% ipython --no-banner

In [1]: import numpy as np

In [2]: np.set_printoptions(precision=1, suppress=True, linewidth=120, legacy="1.25")

In [3]: rnd = lambda a: np.round(a, 1) + 0

In [4]: M = np.load("mat.npy")

In [5]: M
Out[5]: 
array([[ 3.2, -1.8, -1.4, -3.6],
       [-1.1, -2.8,  3.2,  4.1],
       [ 2.3,  2.2,  2.9,  0.7],
       [ 5. ,  4.8, -4.3,  4.2],
       [-0.5,  1.7, -3.2,  1.8]])

In [6]: hat = M @ np.linalg.solve(M.T @ M, M.T)

In [7]: print(np.trace(hat))
4.0

In [8]: rnd(hat)
Out[8]: 
array([[ 0.9,  0. , -0.1,  0.1, -0.2],
       [ 0. ,  1. , -0.1,  0. , -0.1],
       [-0.1, -0.1,  0.8,  0.1, -0.3],
       [ 0.1,  0. ,  0.1,  0.9,  0.2],
       [-0.2, -0.1, -0.3,  0.2,  0.4]])

In [9]: rnd((np.eye(5) - hat) @ M)
Out[9]: 
array([[0., 0., 0., 0.],
       [0., 0., 0., 0.],
       [0., 0., 0., 0.],
       [0., 0., 0., 0.],
       [0., 0., 0., 0.]])

In [10]: mat = np.array([[-1.2, -1.4, -0.2, 1.8],
    ...:     [-1.3, -0.4, -0.7, 0.0],
    ...:     [-1.2, -0.8, -0.7, 0.1]])

In [11]: f = np.array([2, 3])

In [12]: rnd(np.convolve(mat[0], f))
Out[12]: array([-2.4, -6.4, -4.6,  3. ,  5.4])

In [13]: rnd(np.correlate(mat[0], mat[1], "full"))
Out[13]: array([ 0. ,  0.8,  1.5,  2.3,  0.6, -0.5, -2.3])

In [14]: rnd(np.cross(mat[0, :3], mat[1, :3]))
Out[14]: array([ 0.9, -0.6, -1.3])

In [15]: rnd(np.array([np.convolve(row, f, "same") for row in mat]))
Out[15]: 
array([[-2.4, -6.4, -4.6,  3. ],
       [-2.6, -4.7, -2.6, -2.1],
       [-2.4, -5.2, -3.8, -1.9]])

In [16]: theta = np.radians(179)

In [17]: r_ = np.eye(4)

In [18]: r_[2, 2] = r_[0, 0] = np.cos(theta)

In [19]: r_[2, 0], r_[0, 2] = -np.sin(theta), np.sin(theta)

In [20]: print(rnd(r_))
[[-1.  0.  0.  0.]
 [ 0.  1.  0.  0.]
 [ 0.  0. -1.  0.]
 [ 0.  0.  0.  1.]]

In [21]: A2 = mat @ r_.T

In [22]: print(rnd(A2))
[[ 1.2 -1.4  0.2  1.8]
 [ 1.3 -0.4  0.7  0. ]
 [ 1.2 -0.8  0.7  0.1]]

In [23]: np.allclose(np.linalg.norm(mat, axis=1), np.linalg.norm(A2, axis=1))
Out[23]: True

In [24]: rnd(np.linalg.svd(mat, compute_uv=False)), rnd(np.linalg.svd(A2, compute_uv=False))
Out[24]: (array([3.1, 1.4, 0.2]), array([3.1, 1.4, 0.2]))

In [25]: np.allclose(mat @ mat.T, A2 @ A2.T)
Out[25]: True

In [26]: A2 = np.c_[M[:, :1] @ np.array([[1]]), np.array([8, 1, 6, 6, 6])]

In [27]: A2
Out[27]: 
array([[ 3.2,  8. ],
       [-1.1,  1. ],
       [ 2.3,  6. ],
       [ 5. ,  6. ],
       [-0.5,  6. ]])

In [28]: np.linalg.matrix_rank(A2)
Out[28]: 2

In [29]: rnd(np.linalg.norm(A2 - M @ np.linalg.lstsq(M, A2)[0], axis=0))
Out[29]: array([0. , 8.2])

In [30]: np.linalg.matrix_rank(np.c_[M, A2])
Out[30]: 5

In [31]: W0 = np.array([[-3, -15, -3, 2],
    ...:     [1, 25, 5, 0],
    ...:     [-1, 10, 2, -2],
    ...:     [-5, 5, 1, 2],
    ...:     [-1, -25, -5, 4]])

In [32]: W = np.array([[0, 1, -2], [-2, 2, -1], [-1, 0, -1], [0, -2, 1]])

In [33]: b = np.array([1, 4, 3])

In [34]: act = np.maximum(W0 @ W + b, 0)

In [35]: (act > 0).astype(int)
Out[35]: 
array([[1, 0, 1],
       [0, 1, 0],
       [0, 1, 0],
       [0, 1, 1],
       [1, 0, 1]])

In [36]: act
Out[36]: 
array([[34,  0, 29],
       [ 0, 55,  0],
       [ 0, 27,  0],
       [ 0,  5,  9],
       [56,  0, 39]])

In [37]: C = np.array([[3, -3], [-9, -4], [8, 3]])

In [38]: act @ C
Out[38]: 
array([[ 334,  -15],
       [-495, -220],
       [-243, -108],
       [  27,    7],
       [ 480,  -51]])

In [39]: W @ C
Out[39]: 
array([[-25, -10],
       [-32,  -5],
       [-11,   0],
       [ 26,  11]])

In [40]: f, g = W0[3], W0[2]

In [41]: f @ f
Out[41]: 55

In [42]: f @ g
Out[42]: 53

In [43]: p = (f @ g) / (f @ f) * f

In [44]: rnd(p)
Out[44]: array([-4.8,  4.8,  1. ,  1.9])

In [45]: np.linalg.matrix_rank(np.outer(f, g))
Out[45]: 1

In [46]: print(np.outer(f, g))
[[  5 -50 -10  10]
 [ -5  50  10 -10]
 [ -1  10   2  -2]
 [ -2  20   4  -4]]

In [47]: U, sigma, vt = np.linalg.svd(W0)

In [48]: vecs = vt[:(sigma > 1e-8).sum()]

In [49]: rng = np.random.default_rng(42940)

In [50]: x0 = W0[2] + 2 * W0[1] + rng.integers(2) * np.eye(4)[1]

In [51]: x0
Out[51]: array([ 1., 61., 12., -2.])

In [52]: rnd(np.diag(vecs.T @ vecs))
Out[52]: array([1., 1., 0., 1.])

In [53]: rnd(np.linalg.norm(x0 - vecs.T @ vecs @ x0))
Out[53]: 0.2

In [54]: np.linalg.matrix_rank(np.vstack([W0, x0]))
Out[54]: 4

In [55]: rnd(vecs.T @ vecs)
Out[55]: 
array([[1. , 0. , 0. , 0. ],
       [0. , 1. , 0.2, 0. ],
       [0. , 0.2, 0. , 0. ],
       [0. , 0. , 0. , 1. ]])

In [56]: U, sigma, vt = np.linalg.svd(W0)

In [57]: np.argmax(sigma[:-1] / (sigma[1:] + 1e-6)) + 1
Out[57]: 3

In [58]: A2 = U[:, :3] @ np.diag(sigma[:3]) @ vt[:3]

In [59]: rnd(np.linalg.norm(W0 - A2) / np.linalg.norm(W0))
Out[59]: 0.0

In [60]: rnd(A2)
Out[60]: 
array([[ -3., -15.,  -3.,   2.],
       [  1.,  25.,   5.,   0.],
       [ -1.,  10.,   2.,  -2.],
       [ -5.,   5.,   1.,   2.],
       [ -1., -25.,  -5.,   4.]])

In [61]: print([round(float(x), 1) for x in np.linalg.svd(W0, compute_uv=False)[:3]])
[41.0, 6.4, 3.1]

In [62]: np.argsort(-np.linalg.norm(W0, axis=0).round(6), kind="stable")[:3]
Out[62]: array([1, 2, 0])

In [63]: print(np.linalg.matrix_rank(W0, rtol=0.1))
2

In [64]: np.linalg.cond(W0) > 100
Out[64]: True

In [65]: A = np.loadtxt("out5.csv", delimiter=",")

In [66]: A
Out[66]: 
array([[-1.,  0.,  0.,  0.,  0.],
       [ 0.,  0.,  0.,  0.,  0.],
       [ 0.,  0.,  1.,  0.,  0.],
       [ 0.,  0.,  0.,  0.,  0.],
       [ 0.,  0.,  0.,  0., -2.]])

In [67]: blk = np.stack([A, -3 * A, A[::-1]])

In [68]: np.linalg.matrix_rank(blk)
Out[68]: array([3, 3, 3])

In [69]: (blk @ A.T).shape
Out[69]: (3, 5, 5)

In [70]: np.linalg.matrix_rank(A - A[0, 0] * np.eye(5))
Out[70]: 4

In [71]: A @ A
Out[71]: 
array([[1., 0., 0., 0., 0.],
       [0., 0., 0., 0., 0.],
       [0., 0., 1., 0., 0.],
       [0., 0., 0., 0., 0.],
       [0., 0., 0., 0., 4.]])

In [72]: np.prod(np.diag(A)), rnd(np.linalg.det(A))
Out[72]: (0.0, 0.0)

In [73]: [int(np.linalg.matrix_rank(np.linalg.matrix_power(A, p))) for p in range(1, 6)]
Out[73]: [3, 3, 3, 3, 3]

In [74]: r = np.linalg.matrix_rank(A)

In [75]: r
Out[75]: 3

In [76]: N = np.linalg.svd(A)[2][r:].T

In [77]: N.shape
Out[77]: (5, 2)

In [78]: A @ N
Out[78]: 
array([[0., 0.],
       [0., 0.],
       [0., 0.],
       [0., 0.],
       [0., 0.]])

In [79]: rnd(np.linalg.det(2 * A)), rnd(np.linalg.det(A))
Out[79]: (0.0, 0.0)

In [80]: rnd(np.linalg.det(A.T))
Out[80]: 0.0

In [81]: rnd(np.linalg.eigvals(A).sum().real)
Out[81]: -2.0
